$ python -q
>>> import numpy as np
>>> np.set_printoptions(precision=2, suppress=True, linewidth=100)
>>> X = np.load("layer17.npy")
>>> print(X)
[[ 3 -6  3  2  1 -2]
 [-3  3  1  3 -3  1]
 [-3  6  3 -1  3  2]]
>>> f = np.array([5, 8])
>>> print(np.convolve(X[0], f))
[ 15  -6 -33  34  21  -2 -16]
>>> print(np.array([np.convolve(row, f, "same") for row in X]))
[[ 15  -6 -33  34  21  -2]
 [-15  -9  29  23   9 -19]
 [-15   6  63  19   7  34]]
>>> x = np.array([-2, 0, -1, 3, -1, 1])
>>> h = np.maximum(X @ x, 0)
>>> print(X * (h > 1e-9)[:, None])
[[ 0  0  0  0  0  0]
 [-3  3  1  3 -3  1]
 [ 0  0  0  0  0  0]]
>>> print(np.maximum(X @ x, 0) - np.maximum(-X @ x, 0))
[-6 18 -1]
>>> print(np.flatnonzero(h > 1e-9))
[1]
>>> print(X.T @ h)
[-54  54  18  54 -54  18]
>>> print(h)
[ 0 18  0]
>>> C2 = X.T @ X
>>> print(np.linalg.matrix_rank(C2))
3
>>> print(np.trace(C2), (X ** 2).sum())
169 169
>>> print(C2)
[[ 27 -45  -3   0   3 -15]
 [-45  81   3  -9   3  27]
 [ -3   3  19   6   9   1]
 [  0  -9   6  14 -10  -3]
 [  3   3   9 -10  19   1]
 [-15  27   1  -3   1   9]]
>>> print(np.allclose(C2, C2.T))
True
>>> print(np.diag(C2))
[27 81 19 14 19  9]
>>> vals, vecs = np.linalg.eigh(C2)
>>> print(np.round(np.linalg.eigvalsh(C2 @ C2), 2) + 0)
[    0.       0.       0.     549.81   853.73 13533.47]
>>> print(round(vals.sum(), 2), np.trace(C2))
169.0 169
>>> print(np.abs(vecs[:, -1]).round(6).argmax())
1
>>> print(np.unique(vals.round(6) + 0, return_counts=True)[1])
[3 1 1 1]
>>> print(np.linalg.eigvalsh(C2 + 4 * np.eye(6)))
[  4.     4.     4.    27.45  33.22 120.33]
>>> print(np.round(vecs @ np.diag(vals) @ vecs.T, 2) + 0)
[[ 27. -45.  -3.   0.   3. -15.]
 [-45.  81.   3.  -9.   3.  27.]
 [ -3.   3.  19.   6.   9.   1.]
 [  0.  -9.   6.  14. -10.  -3.]
 [  3.   3.   9. -10.  19.   1.]
 [-15.  27.   1.  -3.   1.   9.]]
>>> A2 = X / np.linalg.norm(X, axis=1, keepdims=True)
>>> C2 = A2 @ A2.T
>>> print((np.abs(C2) > 0.9).astype(int))
[[1 0 0]
 [0 1 0]
 [0 0 1]]
>>> print(C2)
[[ 1.   -0.47 -0.6 ]
 [-0.47  1.    0.39]
 [-0.6   0.39  1.  ]]
>>> print((C2 - 2 * np.eye(3)).round(6).argmax(axis=1))
[1 2 1]
>>> print(np.argwhere(np.triu(np.abs(C2) > 0.95, 1)))
[]
>>> print(C2[0])
[ 1.   -0.47 -0.6 ]
>>> M = np.loadtxt("data.csv", delimiter=",")
>>> print(M)
[[-0.14 -0.2 ]
 [-0.43 -0.47]
 [ 0.5  -0.77]
 [ 0.71  0.29]
 [-0.21  0.25]]
>>> print(np.linalg.pinv(M))
[[-0.14 -0.43  0.5   0.71 -0.21]
 [-0.2  -0.47 -0.77  0.29  0.25]]
>>> print(round(M[:, 1] @ M[:, 0], 2))
-0.0
>>> print(np.linalg.svd(M, compute_uv=False))
[1. 1.]
>>> print(np.round(M.T @ M, 2) + 0)
[[1. 0.]
 [0. 1.]]
>>> print(np.linalg.norm(M, axis=0))
[1. 1.]
>>> arr = np.vander(np.arange(5) - 2, 4, increasing=True)
>>> print(arr)
[[ 1 -2  4 -8]
 [ 1 -1  1 -1]
 [ 1  0  0  0]
 [ 1  1  1  1]
 [ 1  2  4  8]]
>>> hat = arr @ np.linalg.solve(arr.T @ arr, arr.T)
>>> print(np.linalg.matrix_rank(np.eye(5) - hat))
1
>>> print(np.round((np.eye(5) - hat) @ arr, 2) + 0)
[[0. 0. 0. 0.]
 [0. 0. 0. 0.]
 [0. 0. 0. 0.]
 [0. 0. 0. 0.]
 [0. 0. 0. 0.]]
>>> print(np.round(np.linalg.eigvalsh(hat), 2) + 0)
[0. 1. 1. 1. 1.]
>>> print(hat @ arr[:, 0])
[1. 1. 1. 1. 1.]
>>> print(np.trace(hat))
4.0
>>> x = np.array([6, 7, 5, 8])
>>> target = arr @ x
>>> print(np.round(np.linalg.pinv(arr) @ arr, 2) + 0)
[[1. 0. 0. 0.]
 [0. 1. 0. 0.]
 [0. 0. 1. 0.]
 [0. 0. 0. 1.]]
>>> print(np.linalg.lstsq(arr, target)[0])
[6. 7. 5. 8.]
>>> rng = np.random.default_rng(144)
>>> target = target + 0.02 * rng.normal(size=5)
>>> print(target)
[-52.01  -4.01   6.    26.01 104.  ]
>>> c, *_ = np.linalg.lstsq(arr, target)
>>> print([round(float(np.linalg.norm(np.linalg.solve(arr.T @ arr + lam * np.eye(4), arr.T @ target))), 2) for lam in (0, 1, 10, 100)])
[13.2, 11.99, 10.31, 5.82]
>>> print(c)
[6.   7.02 5.   8.  ]
>>> print(c.round())
[6. 7. 5. 8.]
>>> print(np.round(arr.T @ (target - arr @ c), 2) + 0)
[0. 0. 0. 0.]
>>> x = np.array([0, 0])
>>> target = M @ x
>>> print(np.round(np.linalg.pinv(M) @ M, 2) + 0)
[[1. 0.]
 [0. 1.]]
>>> print(target)
[0. 0. 0. 0. 0.]
>>> print(np.linalg.lstsq(M, target)[0])
[0. 0.]
>>> target = target + 0.3 * rng.normal(size=5)
>>> print(target)
[ 0.08 -0.28  0.25  0.42  0.19]
>>> c, *_ = np.linalg.lstsq(M, target)
>>> print(c.round())
[0. 0.]
>>> print([round(float(np.linalg.norm(np.linalg.solve(M.T @ M + lam * np.eye(2), M.T @ target))), 2) for lam in (0, 1, 10, 100)])
[0.5, 0.25, 0.05, 0.0]
>>> print(np.round(M.T @ (target - M @ c), 2) + 0)
[0. 0.]
>>> def softmax(z):
...     e = np.exp(z - z.max(axis=-1, keepdims=True))
...     return e / e.sum(axis=-1, keepdims=True)
... 
>>> print(softmax(arr[3] + 5))
[0.25 0.25 0.25 0.25]
>>> print(softmax(arr[3]))
[0.25 0.25 0.25 0.25]
>>> print(softmax(arr).sum(axis=1))
[1. 1. 1. 1. 1.]
>>> print(softmax(10 * arr[3]))
[0.25 0.25 0.25 0.25]
>>> S = arr @ arr.T / np.sqrt(4)
>>> print(np.round(softmax(S + np.triu(np.full(S.shape, -np.inf), 1)), 2) + 0)
[[1.   0.   0.   0.   0.  ]
 [1.   0.   0.   0.   0.  ]
 [0.33 0.33 0.33 0.   0.  ]
 [0.01 0.1  0.16 0.73 0.  ]
 [0.   0.   0.   0.   1.  ]]
>>> print(softmax(S)[3] @ arr)
[1.   1.99 3.98 7.96]
>>> O, vecs = np.linalg.qr(arr[:, :3])[0], np.linalg.qr(arr[:, 3:])[0]
>>> sigma = np.linalg.svd(O.T @ vecs, compute_uv=False)
>>> print(sigma)
[0.94]
>>> print(np.degrees(np.arccos(sigma.clip(0, 1))))
[19.44]
>>> print((sigma > 0.9).sum())
1
>>> print(np.round(np.linalg.norm(O @ O.T - vecs @ vecs.T, 2), 2))
1.0
>>> mat = np.loadtxt("x.csv", delimiter=",")
>>> print(mat)
[[ 0.38  0.93 39.63]
 [ 0.2  -0.16 39.69]
 [ 0.31 -0.03 40.17]
 [-0.58  0.38 39.04]
 [-1.41  0.4  39.05]
 [-0.77  0.16 40.04]
 [ 0.12  0.8  40.11]
 [ 0.63  0.72 37.2 ]
 [ 0.24  0.49 40.74]
 [ 0.76  1.32 38.49]
 [-0.86  0.   40.74]
 [ 1.71 -1.16 41.3 ]
 [-0.97 -1.02 40.53]
 [-0.34 -0.17 40.49]
 [-1.22 -0.08 39.94]
 [ 1.07  0.71 40.44]
 [ 0.82  1.05 40.69]
 [-1.12 -0.8  40.07]
 [-0.4   1.06 40.16]
 [-1.76 -0.87 41.04]
 [-1.45  0.91 39.63]
 [ 1.1   0.69 39.13]
 [ 0.72 -0.84 39.11]
 [-0.41 -0.59 40.5 ]
 [-1.26  0.16 39.61]
 [ 0.17 -0.36 41.47]
 [ 0.22 -0.35 38.57]
 [-1.21 -1.19 38.87]]
>>> cen = (mat - mat.mean(axis=0)) / mat.std(axis=0)
>>> print(cen.std(axis=0))
[1. 1. 1.]
>>> print(np.argwhere(np.abs(cen) > 2))
[[ 7  2]
 [11  0]]
>>> c = np.linalg.lstsq(np.delete(cen, 0, axis=1), cen[:, 0])[0]
>>> print(round(1 - np.var(cen[:, 0] - np.delete(cen, 0, axis=1) @ c), 2))
0.06
>>> cen = mat - mat.mean(axis=0)
>>> vecs = np.linalg.svd(cen)[2][:1]
>>> A2 = cen - cen @ vecs.T @ vecs
>>> print(A2.std(axis=0))
[0.75 0.56 0.57]
>>> print(round(float(np.linalg.norm(A2) / np.linalg.norm(cen)), 2))
0.74
>>> left, sigma, vt = np.linalg.svd(mat)
>>> print(sigma)
[211.05   4.98   3.59]
>>> A2 = left[:, :1] @ np.diag(sigma[:1]) @ vt[:1]
>>> print(np.round(np.linalg.norm(mat - A2, 2), 2), np.round(sigma[1], 2))
4.98 4.98
>>> print(A2)
[[-0.19  0.07 39.63]
 [-0.19  0.07 39.69]
 [-0.19  0.07 40.17]
 [-0.19  0.07 39.04]
 [-0.19  0.07 39.06]
 [-0.19  0.07 40.04]
 [-0.19  0.07 40.11]
 [-0.18  0.07 37.2 ]
 [-0.19  0.07 40.74]
 [-0.18  0.07 38.49]
 [-0.19  0.07 40.74]
 [-0.2   0.07 41.29]
 [-0.19  0.07 40.53]
 [-0.19  0.07 40.49]
 [-0.19  0.07 39.94]
 [-0.19  0.07 40.44]
 [-0.19  0.07 40.69]
 [-0.19  0.07 40.07]
 [-0.19  0.07 40.16]
 [-0.2   0.07 41.05]
 [-0.19  0.07 39.64]
 [-0.19  0.07 39.12]
 [-0.19  0.07 39.1 ]
 [-0.19  0.07 40.5 ]
 [-0.19  0.07 39.62]
 [-0.2   0.08 41.47]
 [-0.18  0.07 38.57]
 [-0.19  0.07 38.87]]
>>> print(np.linalg.matrix_rank(mat, rtol=0.05))
1
